In [1]: import numpy as np

In [2]: np.set_printoptions(precision=1, suppress=True, linewidth=120, sign=" ")

In [3]: rnd = lambda a: np.round(a, 1) + 0

In [4]: m1 = np.array([[0.0, 1.0, 1.0, 1.0],
   ...:     [1.0, 0.0, 1.0, 1.0],
   ...:     [1.0, 1.0, 0.0, 1.0],
   ...:     [1.0, 1.0, 1.0, 0.0]])

In [5]: m1
Out[5]: 
array([[ 0.,  1.,  1.,  1.],
       [ 1.,  0.,  1.,  1.],
       [ 1.,  1.,  0.,  1.],
       [ 1.,  1.,  1.,  0.]])

In [6]: # symmetric

In [7]: ev, vecs = np.linalg.eigh(m1)

In [8]: x = np.array([2, 5, 5, 3])

In [9]: print(x @ m1 @ x)
162.0

In [10]: P = np.triu(np.array([[8, 8, 3, 6], [2, 5, 0, 7], [3, 2, 9, 4], [9, 8, 2, 0]]), 1) + np.eye(4)

In [11]: M2 = P @ m1 @ np.linalg.inv(P)

In [12]: M2
Out[12]: 
array([[  17., -126.,  -36.,  936.],
       [   8.,  -57.,  -16.,  416.],
       [   5.,  -35.,  -11.,  260.],
       [   1.,   -7.,   -2.,   51.]])

In [13]: rnd(np.linalg.det(M2))
Out[13]: np.float64(-3.0)

In [14]: rnd(np.poly(M2))
Out[14]: array([ 1.,  0., -6., -8., -3.])

In [15]: x = np.array([0, -3, -2, 0])

In [16]: M2 * x
Out[16]: 
array([[   0.,  378.,   72.,    0.],
       [   0.,  171.,   32.,    0.],
       [   0.,  105.,   22.,    0.],
       [   0.,   21.,    4.,    0.]])

In [17]: print(np.sign((M2 @ x).round(6)))
[ 1.  1.  1.  1.]

In [18]: (M2 * x).sum(axis=1)
Out[18]: array([ 450.,  203.,  127.,   25.])

In [19]: M2 @ np.eye(4)[1]
Out[19]: array([-126.,  -57.,  -35.,   -7.])

In [20]: M2 @ (2 * x)
Out[20]: array([ 900.,  406.,  254.,   50.])

In [21]: M2 @ np.ones(4)
Out[21]: array([ 791.,  351.,  219.,   43.])

In [22]: data = np.load("a.npy")

In [23]: data
Out[23]: 
array([[-6,  0, -4, -6,  0],
       [ 0,  5,  0,  0,  4],
       [ 9,  0,  3, -9,  0],
       [-1,  0, -9,  9,  0],
       [ 0,  7,  0,  0, -5]])

In [24]: # 2 blocks once reordered

In [25]: gram = data.T @ data

In [26]: rnd(np.linalg.eigvalsh(gram)[::-1])
Out[26]: array([ 284.1,   94.5,   79.8,   43.5,   35.2])

In [27]: np.linalg.matrix_rank(gram)
Out[27]: np.int64(5)

In [28]: print(rnd(np.linalg.svd(data, compute_uv=False) ** 2))
[ 284.1   94.5   79.8   43.5   35.2]

In [29]: gram
Out[29]: 
array([[118,   0,  60, -54,   0],
       [  0,  74,   0,   0, -15],
       [ 60,   0, 106, -84,   0],
       [-54,   0, -84, 198,   0],
       [  0, -15,   0,   0,  41]])

In [30]: np.trace(gram), (data ** 2).sum()
Out[30]: (np.int64(537), np.int64(537))

In [31]: (data @ data.T).shape
Out[31]: (5, 5)
